>>> import numpy as np
>>> import numpy.linalg as la
>>> np.set_printoptions(precision=2, suppress=True, linewidth=120)
>>> tidy = lambda a: np.round(a, 2) + 0
>>> A = np.array([[-4, 16, -8, -5, 20, -10],
...     [-4, 0, -8, -5, 0, -10],
...     [12, -4, -20, 15, -5, -25],
...     [-4, 16, -8, 2, -8, 4],
...     [-4, 0, -8, 2, 0, 4],
...     [12, -4, -20, -6, 2, 10]])
>>> rng = np.random.default_rng(79)
>>> z = rng.permutation(6)
>>> z
array([4, 0, 1, 2, 3, 5])
>>> M2 = A[z][:, z]
>>> M2
array([[  0,  -4,   0,  -8,   2,   4],
       [ 20,  -4,  16,  -8,  -5, -10],
       [  0,  -4,   0,  -8,  -5, -10],
       [ -5,  12,  -4, -20,  15, -25],
       [ -8,  -4,  16,  -8,   2,   4],
       [  2,  12,  -4, -20,  -6,  10]])
>>> np.trace(M2)
np.int64(-12)
>>> np.allclose(M2, A)
False
>>> x0 = np.array([1, -2, 3, -1, -3, 1])
>>> target = A @ x0
>>> beta, lr = np.zeros(6), 1 / la.norm(A, 2) ** 2
>>> for i in range(25):
...     beta -= lr * A.T @ (A @ beta - target)
...     if i % 5 == 0: print(i, round(la.norm(A @ beta - target), 2))
... 
0 50.7
5 12.0
10 10.19
15 8.73
20 7.51
>>> tidy(beta)
array([ 0.53, -2.26,  2.81, -0.34, -2.63,  1.27])
>>> E = np.load("test7.npy")
>>> E
array([[1., 3.],
       [3., 2.]])
>>> # equal to its transpose
>>> ev, vecs = la.eig(E)
>>> tidy(ev)
array([-1.54,  4.54])
>>> tidy(np.sort(la.eigvals(la.inv(E))))
array([-0.65,  0.22])
>>> tidy(np.sort(la.eigvals(E.T)))
array([-1.54,  4.54])
>>> tidy(np.sort(la.eigvals(E @ E)))
array([ 2.38, 20.62])
>>> f, g = E[0], E[1]
>>> f @ g
np.float64(9.0)
>>> print(f @ f)
10.0
>>> p = (f @ g) / (f @ f) * f
>>> tidy(la.norm(f + g) ** 2 + la.norm(f - g) ** 2)
np.float64(46.0)
>>> la.matrix_rank(np.outer(f, g))
np.int64(1)
>>> print(tidy((g - p) @ f))
0.0
>>> print(p)
[0.9 2.7]
>>> m1 = np.loadtxt("block4.csv", delimiter=",")
>>> m1
array([[ 0.,  3.,  2., -1.],
       [ 3.,  0.,  0., -3.],
       [ 3.,  0.,  2.,  0.],
       [ 0.,  0.,  0.,  1.]])
>>> ev, vecs = la.eig(m1)
>>> tidy(m1 @ vecs[:, 0] - ev[0] * vecs[:, 0])
array([0., 0., 0., 0.])
>>> tidy(np.sort(la.eigvals(la.inv(m1))))
array([-0.28,  0.22,  0.89,  1.  ])
>>> x0 = np.array([-1, 1, 1, -2])
>>> target = m1 @ x0
>>> target
array([ 7.,  3., -1., -2.])
>>> tidy(la.solve(m1, target + m1[:, 3]))
array([-1.,  1.,  1., -1.])
>>> tidy(la.solve(m1.T, m1[3]))
array([0., 0., 0., 1.])
>>> print(tidy(la.solve(m1, target)))
[-1.  1.  1. -2.]
